$ python -q
>>> import numpy as np
>>> np.set_printoptions(precision=2, suppress=True, linewidth=140)
>>> X = np.loadtxt("block7.csv", delimiter=",")
>>> X
array([[ 59., -52.,  -8.,   1.],
       [-52.,  84.,   5., -11.],
       [ -8.,   5.,  30.,  46.],
       [  1., -11.,  46.,  80.]])
>>> print(np.abs(np.linalg.svd(X)[2][-1]))
[0.04 0.09 0.85 0.51]
>>> np.linalg.cond(X) > 100
np.False_
>>> np.argsort(-np.linalg.norm(X, axis=0).round(6), kind="stable")[:3]
array([1, 3, 0])
>>> J = np.load("case14.npy")
>>> J
array([[-1,  3, -3, -2, -2, -1],
       [ 0,  1,  2, -2,  0, -2],
       [ 0,  0,  3,  3,  2,  0],
       [ 0,  0,  0,  0,  2,  0],
       [ 0,  0,  0,  0, -1,  3],
       [ 0,  0,  0,  0,  0,  3]])
>>> np.unique(J.round(6), axis=0).shape
(6, 6)
>>> r = np.linalg.matrix_rank(J)
>>> r
np.int64(5)
>>> N = np.linalg.svd(J)[2][r:].T
>>> [int(np.linalg.matrix_rank(J[:i])) for i in range(1, len(J) + 1)]
[1, 2, 3, 4, 5, 5]
>>> np.linalg.matrix_rank(J.T @ J), np.linalg.matrix_rank(J @ J.T)
(np.int64(5), np.int64(5))
>>> print(np.allclose(J @ N, 0))
True
>>> print([int(np.linalg.matrix_rank(J[:, :j + 1])) for j in range(6)])
[1, 2, 3, 3, 4, 5]
>>> [int(np.linalg.matrix_rank(np.delete(J, i, axis=0))) for i in range(6)]
[4, 4, 4, 5, 5, 5]
>>> np.prod(np.diag(J)), round(np.linalg.det(J), 2)
(np.int64(0), np.float64(0.0))
>>> J @ J
array([[  1,   0,   0, -13,  -6, -14],
       [  0,   1,   8,   4,   0,  -8],
       [  0,   0,   9,   9,  10,   6],
       [  0,   0,   0,   0,  -2,   6],
       [  0,   0,   0,   0,   1,   6],
       [  0,   0,   0,   0,   0,   9]])
>>> np.sort(np.linalg.eigvals(J))
array([-1., -1.,  0.,  1.,  3.,  3.])
>>> np.linalg.matrix_rank(J - J[0, 0] * np.eye(6))
np.int64(5)
>>> B = np.array([[6, -7, 6, 6, 2, 5, -1, 9, -8, -4, -8],
...     [7, 3, 1, 4, -2, -3, 6, -7, 6, -9, -9],
...     [3, -8, 8, 5, 2, 4, 1, -2, 3, -5, 1],
...     [0, 1, -9, 2, 8, -1, -9, -6, 4, -2, 9],
...     [6, -6, 8, -6, 7, -4, -2, 7, -1, -4, -7],
...     [1, 5, -7, -3, -8, -4, 7, -7, -3, -3, 5],
...     [3, -7, 9, -4, 9, 9, 6, 1, 2, 4, -8],
...     [0, 1, -6, -1, -3, -5, -9, -5, -3, -4, -3],
...     [3, -7, 7, -5, -7, 9, 1, -9, -1, 4, 6],
...     [-9, -6, 1, 8, 6, 5, 3, -9, -1, 5, -7],
...     [1, 9, 3, 9, -9, 5, 9, 8, -9, -2, -8]])
>>> m1 = np.triu(B)
>>> m1
array([[ 6, -7,  6,  6,  2,  5, -1,  9, -8, -4, -8],
       [ 0,  3,  1,  4, -2, -3,  6, -7,  6, -9, -9],
       [ 0,  0,  8,  5,  2,  4,  1, -2,  3, -5,  1],
       [ 0,  0,  0,  2,  8, -1, -9, -6,  4, -2,  9],
       [ 0,  0,  0,  0,  7, -4, -2,  7, -1, -4, -7],
       [ 0,  0,  0,  0,  0, -4,  7, -7, -3, -3,  5],
       [ 0,  0,  0,  0,  0,  0,  6,  1,  2,  4, -8],
       [ 0,  0,  0,  0,  0,  0,  0, -5, -3, -4, -3],
       [ 0,  0,  0,  0,  0,  0,  0,  0, -1,  4,  6],
       [ 0,  0,  0,  0,  0,  0,  0,  0,  0,  5, -7],
       [ 0,  0,  0,  0,  0,  0,  0,  0,  0,  0, -8]])
>>> np.sort(np.linalg.eigvals(m1))
array([-8., -5., -4., -1.,  2.,  3.,  5.,  6.,  6.,  7.,  8.])
>>> np.linalg.matrix_rank(m1 - m1[0, 0] * np.eye(11))
np.int64(10)
>>> m1 @ m1
array([[  36,  -63,   77,   50,  100,   41,  -71,  -12,  -86, -118,  111],
       [   0,    9,   11,   25,   14,   11,    2,    1,   75,    8,  153],
       [   0,    0,   64,   50,   70,    3,   -7,  -49,   35,  -71,  102],
       [   0,    0,    0,    4,   72,  -30,  -95,   72,   -1,  -39,   13],
       [   0,    0,    0,    0,   49,  -12,  -54,   40,  -19,  -76,    4],
       [   0,    0,    0,    0,    0,   16,   14,   70,   50,   41,  -92],
       [   0,    0,    0,    0,    0,    0,   36,    1,    7,   48,   -3],
       [   0,    0,    0,    0,    0,    0,    0,   25,   18,  -12,   49],
       [   0,    0,    0,    0,    0,    0,    0,    0,    1,   16,  -82],
       [   0,    0,    0,    0,    0,    0,    0,    0,    0,   25,   21],
       [   0,    0,    0,    0,    0,    0,    0,    0,    0,    0,   64]])
>>> rng = np.random.default_rng(3683)
>>> B = m1 + rng.integers(-2, 3, (11, 10)) @ rng.integers(-2, 3, (10, 11))
>>> B
array([[  9, -10,   2,   5,  -1,   2,   8,  15, -12, -10,  -4],
       [ -7,   9,   3,   3,   7,  12,  12,   6,   4,  -6,  -5],
       [ -6,   3,  19,   8,   4,  16,   2,   3,   6,  -7,  11],
       [  4,   2,  -2,   7,  14,   3, -12, -11,   6,  -4,   8],
       [ -9,  -3,   3,  -4,   6,   1,  -2,   3,  -5,   2,  -5],
       [-16,  -4,   5,  -1,  -2,  10,  11,  -3,   2,   4,   9],
       [ -9,  -6,   2,   0,  -5,  11,  13,   9,  -5,   6,  -7],
       [  9,  -8,  -8,   1, -11, -13,   2,  -7,  -6, -13,  -6],
       [ -5,  -8,  -5,  -3,  -9,   3,  14,   9,  -5,   3,   6],
       [ -8,   1,  -2,   3,  -2,  11,   3,   0,   4,   4,   0],
       [ -2,   7,   4,  -2,   4,   8,   2,   5,  -4,   0,  -4]])
>>> print(np.linalg.matrix_rank(B - m1, tol=1e-8))
10
>>> B - m1
array([[  3,  -3,  -4,  -1,  -3,  -3,   9,   6,  -4,  -6,   4],
       [ -7,   6,   2,  -1,   9,  15,   6,  13,  -2,   3,   4],
       [ -6,   3,  11,   3,   2,  12,   1,   5,   3,  -2,  10],
       [  4,   2,  -2,   5,   6,   4,  -3,  -5,   2,  -2,  -1],
       [ -9,  -3,   3,  -4,  -1,   5,   0,  -4,  -4,   6,   2],
       [-16,  -4,   5,  -1,  -2,  14,   4,   4,   5,   7,   4],
       [ -9,  -6,   2,   0,  -5,  11,   7,   8,  -7,   2,   1],
       [  9,  -8,  -8,   1, -11, -13,   2,  -2,  -3,  -9,  -3],
       [ -5,  -8,  -5,  -3,  -9,   3,  14,   9,  -4,  -1,   0],
       [ -8,   1,  -2,   3,  -2,  11,   3,   0,   4,  -1,   7],
       [ -2,   7,   4,  -2,   4,   8,   2,   5,  -4,   0,   4]])
>>> np.round(np.linalg.svd(B - m1, compute_uv=False), 2) + 0
array([48.62, 32.33, 20.61, 15.12, 11.24,  8.78,  7.35,  4.37,  2.69,  1.27,  0.  ])
>>> data = np.array([[1.0, 0.7, 0.6, 0.2, 1.1, 0.7],
...     [0.5, 0.6, -0.8, -0.2, -1.8, 0.4],
...     [-0.9, -0.5, -0.1, 1.3, -1.0, 0.4],
...     [-0.1, -0.6, 1.3, -1.4, -1.0, 2.0]])
>>> data[0] = data[2] + 0.1 * rng.normal(size=6)
>>> data
array([[-0.93, -0.38, -0.19,  1.39, -0.91,  0.43],
       [ 0.5 ,  0.6 , -0.8 , -0.2 , -1.8 ,  0.4 ],
       [-0.9 , -0.5 , -0.1 ,  1.3 , -1.  ,  0.4 ],
       [-0.1 , -0.6 ,  1.3 , -1.4 , -1.  ,  2.  ]])
>>> left, sig, Vt = np.linalg.svd(data)
>>> sig
array([3.1 , 2.86, 1.95, 0.12])
>>> B = left[:, :3] @ np.diag(sig[:3]) @ Vt[:3]
>>> np.linalg.matrix_rank(data, rtol=0.05)
np.int64(3)
>>> print(np.linalg.matrix_rank(B))
3
>>> B
array([[-0.92, -0.43, -0.17,  1.38, -0.94,  0.38],
       [ 0.5 ,  0.6 , -0.8 , -0.2 , -1.8 ,  0.4 ],
       [-0.91, -0.45, -0.12,  1.31, -0.97,  0.45],
       [-0.1 , -0.6 ,  1.3 , -1.4 , -1.  ,  2.  ]])
